$ ipython --no-banner

In [1]: import numpy as np

In [2]: np.set_printoptions(precision=3, suppress=True, linewidth=200, legacy="1.25")

In [3]: feats = np.vander(np.arange(3) - 1, 4, increasing=True)

In [4]: feats
Out[4]: 
array([[ 1, -1,  1, -1],
       [ 1,  0,  0,  0],
       [ 1,  1,  1,  1]])

In [5]: # columns 1 and 3 are equal

In [6]: U, sig, VT = np.linalg.svd(feats, full_matrices=False)

In [7]: print(np.round(VT @ VT.T, 3) + 0)
[[1. 0. 0.]
 [0. 1. 0.]
 [0. 0. 1.]]

In [8]: sig
Out[8]: array([2.136, 2.   , 0.662])

In [9]: np.sqrt((sig ** 2).sum()), round(np.linalg.norm(feats), 3)
Out[9]: (3.0, 3.0)

In [10]: (sig > 1e-8).sum()
Out[10]: 3

In [11]: print(np.allclose(U * sig @ VT, feats))
True

In [12]: A = np.minimum.outer(np.arange(1, 4), np.arange(1, 4)) * 3

In [13]: A
Out[13]: 
array([[3, 3, 3],
       [3, 6, 6],
       [3, 6, 9]])

In [14]: # equal to its transpose

In [15]: rng = np.random.default_rng(26107)

In [16]: labels = rng.permutation(3)

In [17]: print(labels)
[0 1 2]

In [18]: B = A[labels][:, labels]

In [19]: np.trace(B)
Out[19]: 18

In [20]: np.allclose(B, A)
Out[20]: True

In [21]: B
Out[21]: 
array([[3, 3, 3],
       [3, 6, 6],
       [3, 6, 9]])

In [22]: vec = np.ones(3)

In [23]: for _ in range(6):
    ...:     vec = A @ vec
    ...:     vec /= np.linalg.norm(vec)
    ...:     print(round(vec @ A @ vec, 3))
    ...: 
15.129
15.146
15.147
15.147
15.147
15.147

In [24]: print(vec)
[0.328 0.591 0.737]

In [25]: labels = rng.integers(0, 2, 3)

In [26]: data = np.triu((labels[:, None] == labels) & (rng.random((3, 3)) < 0.8), 1).astype(int)

In [27]: data += data.T

In [28]: print(data)
[[0 1 0]
 [1 0 0]
 [0 0 0]]

In [29]: # rows and columns are dependent

In [30]: data.sum(axis=1)
Out[30]: array([1, 1, 0])

In [31]: data.sum(axis=0)
Out[31]: array([1, 1, 0])

In [32]: print(data.shape)
(3, 3)

In [33]: print(data.mean(axis=0))
[0.333 0.333 0.   ]

In [34]: print(np.linalg.matrix_rank(data))
2

In [35]: U, sig, VT = np.linalg.svd(data)

In [36]: vecs = VT[:(sig > 1e-8).sum()]

In [37]: vec = data[2] + 2 * data[0] + rng.integers(2) * np.eye(3)[0]

In [38]: vec
Out[38]: array([1., 2., 0.])

In [39]: vecs.T @ vecs
Out[39]: 
array([[1., 0., 0.],
       [0., 1., 0.],
       [0., 0., 0.]])

In [40]: np.linalg.matrix_rank(np.vstack([data, vec]))
Out[40]: 2

In [41]: np.diag(vecs.T @ vecs)
Out[41]: array([1., 1., 0.])
